>>> import numpy as np
>>> np.set_printoptions(suppress=True, linewidth=120)
>>> mat = np.diag(np.array([0, 2, -2]))
>>> mat
array([[ 0,  0,  0],
       [ 0,  2,  0],
       [ 0,  0, -2]])
>>> P = np.triu(np.array([[-2, 1, 1], [-3, 2, 2], [3, 0, -3]]), 1) + np.eye(3)
>>> M2 = P @ mat @ np.linalg.inv(P)
>>> np.linalg.matrix_rank(M2)
np.int64(2)
>>> mat @ mat
array([[0, 0, 0],
       [0, 4, 0],
       [0, 0, 4]])
>>> (np.linalg.matrix_power((mat != 0) + (mat.T != 0) + np.eye(3), 3) > 0).astype(int)
array([[1, 0, 0],
       [0, 1, 0],
       [0, 0, 1]])
>>> np.flatnonzero(np.linalg.matrix_power((mat != 0) + (mat.T != 0) + np.eye(3), 3)[0])
array([0])
>>> np.round(np.sort(np.linalg.eigvals(mat).real), 2)
array([-2.,  0.,  2.])
>>> K = np.load("w.npy")
>>> K.round(2)
array([[ 1.83,  0.08,  0.54, -0.14],
       [ 0.08,  1.97, -0.23,  0.06],
       [ 0.54, -0.23,  0.31,  0.42],
       [-0.14,  0.06,  0.42,  1.89]])
>>> # equal to its transpose
>>> P = np.triu(np.array([[2, 0, -2, -2], [1, -2, 0, -1], [-1, 2, -2, 2], [-1, 0, -1, -1]]), 1) + np.eye(4)
>>> M2 = P @ K @ np.linalg.inv(P)
>>> np.trace(M2), np.round(np.trace(K), 2)
(np.float64(6.0), np.float64(6.0))
>>> np.linalg.matrix_rank(M2)
np.int64(3)
>>> np.round(P @ K - K @ P, 2)
array([[-0.81,  0.35,  2.18, -1.99],
       [ 0.14, -0.06, -0.27,  0.69],
       [-0.27,  0.12,  1.93,  4.01],
       [ 0.  ,  0.  , -0.27, -1.06]])
>>> M2 = K / np.linalg.norm(K, axis=1, keepdims=True)
>>> G = M2 @ M2.T
>>> round(np.degrees(np.arccos(np.clip(G[2, 3], -1, 1))), 2)
np.float64(56.72)
>>> np.argwhere(np.triu(np.abs(G) > 0.95, 1))
array([], shape=(0, 2), dtype=int64)
>>> (np.abs(G) > 0.9).astype(int)
array([[1, 0, 0, 0],
       [0, 1, 0, 0],
       [0, 0, 1, 0],
       [0, 0, 0, 1]])
>>> (G - 2 * np.eye(4)).round(6).argmax(axis=1)
array([2, 0, 0, 2])
>>> arr = np.loadtxt("arr.csv", delimiter=",")
>>> arr
array([[  0.,  -5.,  -5.],
       [ -5.,  -6.,  -7.],
       [ -5.,  -7., -10.]])
>>> # symmetric
>>> Q, Rm = np.linalg.qr(arr)
>>> Q.shape, Rm.shape
((3, 3), (3, 3))
>>> Rm.round(2)
array([[ -7.07,  -9.19, -12.02],
       [  0.  ,   5.05,   5.25],
       [  0.  ,   0.  ,  -1.4 ]])
>>> np.trace(Q @ Q.T)
np.float64(3.0)
>>> np.round(Q @ Rm, 2)
array([[  0.,  -5.,  -5.],
       [ -5.,  -6.,  -7.],
       [ -5.,  -7., -10.]])
>>> np.round(Q.T @ Q, 2) + 0
array([[1., 0., 0.],
       [0., 1., 0.],
       [0., 0., 1.]])
>>> A = np.loadtxt("test6.csv", delimiter=",")
>>> A
array([[ 2.,  3.,  4.],
       [ 5.,  6.,  7.],
       [ 8.,  9., 10.]])
>>> # rank 2
>>> np.linalg.lstsq(A[:-1].T, A[-1])[2]
np.int32(2)
>>> np.abs(np.diag(np.linalg.qr(A)[1])) > 1e-9
array([ True,  True, False])
>>> np.unique(A.round(6), axis=0).shape
(3, 3)
>>> np.round(A @ np.linalg.pinv(A) @ A, 2)
array([[ 2.,  3.,  4.],
       [ 5.,  6.,  7.],
       [ 8.,  9., 10.]])
>>> round(np.trace(np.linalg.pinv(A) @ A), 2)
np.float64(2.0)
>>> np.allclose(A[:-1].T @ np.linalg.lstsq(A[:-1].T, A[-1])[0], A[-1])
True
